>>> import numpy as np
>>> import numpy.linalg as la
>>> np.set_printoptions(precision=2, suppress=True, linewidth=140, floatmode="fixed")
>>> def rnd(a):
...     return np.round(a, 2) + 0
... 
>>> X = np.load("sample1.npy")
>>> X
array([[ 1.02,  0.00, -2.00,  0.00,  0.00, -1.00, -2.00,  0.00,  1.00,  0.00,  0.00, -1.00],
       [ 0.00,  2.02,  2.00,  2.00, -2.00,  0.00,  2.00,  2.00,  0.00, -2.00, -1.00,  1.00],
       [ 0.00,  2.00, -1.98, -1.00,  2.00, -2.00,  1.00, -1.00, -2.00,  0.00,  2.00, -1.00],
       [ 0.00, -1.00, -2.00,  2.02,  1.00, -2.00,  1.00,  0.00, -2.00,  0.00, -1.00, -1.00],
       [-1.00, -2.00, -1.00, -1.00,  2.02, -2.00, -2.00,  2.00, -2.00,  1.00,  1.00, -2.00],
       [ 0.00, -1.00,  1.00,  2.00,  1.00,  0.02, -1.00,  0.00,  2.00,  0.00, -1.00, -1.00],
       [-1.00, -1.00,  0.00, -1.00,  0.00, -2.00, -1.98,  0.00,  1.00,  0.00, -1.00,  2.00],
       [ 0.00,  0.00,  2.00, -1.00,  0.00,  1.00,  0.00,  2.02,  1.00,  0.00,  0.00, -2.00],
       [-2.00, -2.00,  2.00,  0.00,  0.00, -1.00, -2.00,  1.00, -0.98,  2.00,  1.00,  2.00],
       [-1.00, -2.00, -2.00, -1.00, -2.00,  0.00,  2.00,  1.00,  2.00,  1.02, -2.00,  0.00],
       [ 0.00, -1.00,  1.00, -2.00,  0.00,  2.00,  0.00, -1.00, -1.00, -1.00,  1.02,  0.00],
       [ 1.00,  0.00, -2.00,  0.00,  0.00, -1.00, -2.00,  0.00,  1.00,  0.00,  0.00, -0.98]])
>>> rnd(la.norm(X, 1)), rnd(la.norm(X, np.inf))
(np.float64(18.98), np.float64(19.02))
>>> rnd(la.norm(X[7], 1)), rnd(la.norm(X[7], np.inf))
(np.float64(9.02), np.float64(2.02))
>>> rnd(la.norm(X) ** 2 / la.norm(X, 2) ** 2)
np.float64(3.62)
>>> rnd(la.norm(X, axis=0))
array([3.01, 4.91, 5.91, 4.59, 4.25, 4.90, 5.56, 4.01, 5.10, 3.32, 3.88, 4.69])
